$ python3 -q
>>> import numpy as np
>>> np.set_printoptions(precision=4, suppress=True, linewidth=200)
>>> u = np.array([0, 0, 3, 2])
>>> g = np.array([5, 2, -5, -2, -9])
>>> feats = np.outer(u, g)
>>> feats
array([[  0,   0,   0,   0,   0],
       [  0,   0,   0,   0,   0],
       [ 15,   6, -15,  -6, -27],
       [ 10,   4, -10,  -4, -18]])
>>> Uu, sigma, Vt = np.linalg.svd(feats)
>>> print(sigma.round(4) + 0)
[42.5088  0.      0.      0.    ]
>>> np.argmax(sigma[:-1] / (sigma[1:] + 1e-6)) + 1
np.int64(1)
>>> Y = Uu[:, :1] @ np.diag(sigma[:1]) @ Vt[:1]
>>> np.round(np.abs(feats - Y).max(), 4)
np.float64(0.0)
>>> np.linalg.matrix_rank(feats, rtol=0.05)
np.int64(1)
>>> print(round(float(np.linalg.norm(feats - Y, 2)), 4), round(sigma[1], 4))
0.0 0.0
>>> theta = np.radians(30)
>>> r_ = np.eye(5)
>>> r_[3, 3] = r_[4, 4] = np.cos(theta)
>>> r_[3, 4], r_[4, 3] = -np.sin(theta), np.sin(theta)
>>> r_
array([[ 1.   ,  0.   ,  0.   ,  0.   ,  0.   ],
       [ 0.   ,  1.   ,  0.   ,  0.   ,  0.   ],
       [ 0.   ,  0.   ,  1.   ,  0.   ,  0.   ],
       [ 0.   ,  0.   ,  0.   ,  0.866, -0.5  ],
       [ 0.   ,  0.   ,  0.   ,  0.5  ,  0.866]])
>>> Y = feats @ r_.T
>>> print(np.abs(Y - feats).max(axis=0))
[ 0.      0.      0.     14.3038  0.6173]
>>> Y
array([[  0.    ,   0.    ,   0.    ,   0.    ,   0.    ],
       [  0.    ,   0.    ,   0.    ,   0.    ,   0.    ],
       [ 15.    ,   6.    , -15.    ,   8.3038, -26.3827],
       [ 10.    ,   4.    , -10.    ,   5.5359, -17.5885]])
>>> np.round(np.linalg.svd(feats, compute_uv=False), 4) + 0, np.round(np.linalg.svd(Y, compute_uv=False), 4) + 0
(array([42.5088,  0.    ,  0.    ,  0.    ]), array([42.5088,  0.    ,  0.    ,  0.    ]))
>>> Y = np.array([[9, 8, 5], [1, 4, 0], [3, 8, 7]])
>>> K = np.triu(Y, 1)
>>> K
array([[0, 8, 5],
       [0, 0, 0],
       [0, 0, 0]])
>>> theta = np.radians(120)
>>> r_ = np.eye(3)
>>> r_[0, 0] = r_[1, 1] = np.cos(theta)
>>> r_[0, 1], r_[1, 0] = -np.sin(theta), np.sin(theta)
>>> r_
array([[-0.5  , -0.866,  0.   ],
       [ 0.866, -0.5  ,  0.   ],
       [ 0.   ,  0.   ,  1.   ]])
>>> Y = K @ r_.T
>>> np.allclose(K @ K.T, Y @ Y.T)
True
>>> print(np.allclose(np.linalg.norm(K, axis=1), np.linalg.norm(Y, axis=1)))
True
>>> np.abs(np.diag(np.linalg.qr(K)[1])) > 1e-9
array([False, False, False])
>>> np.allclose(K[:-1].T @ np.linalg.lstsq(K[:-1].T, K[-1])[0], K[-1])
True
>>> print(K @ np.linalg.pinv(K) @ K)
[[0. 8. 5.]
 [0. 0. 0.]
 [0. 0. 0.]]
>>> np.linalg.lstsq(K[:-1].T, K[-1])[2]
np.int32(1)
>>> print(round(np.trace(np.linalg.pinv(K) @ K), 4))
1.0
>>> K @ K
array([[0, 0, 0],
       [0, 0, 0],
       [0, 0, 0]])
>>> np.allclose(K @ K.T, K.T @ K)
False
>>> np.trace(K)
np.int64(0)
>>> round(float(np.linalg.det(K)), 4)
0.0
>>> (K + K.T) / 2
array([[0. , 4. , 2.5],
       [4. , 0. , 0. ],
       [2.5, 0. , 0. ]])
>>> K @ K
array([[0, 0, 0],
       [0, 0, 0],
       [0, 0, 0]])
>>> round(np.abs(np.linalg.eigvals(K)).max(), 4)
np.float64(0.0)
>>> Y = np.array([[5, 2, -4], [0, 3, 2]])
>>> W2 = np.kron(Y, K)
>>> np.linalg.matrix_rank(W2)
np.int64(2)
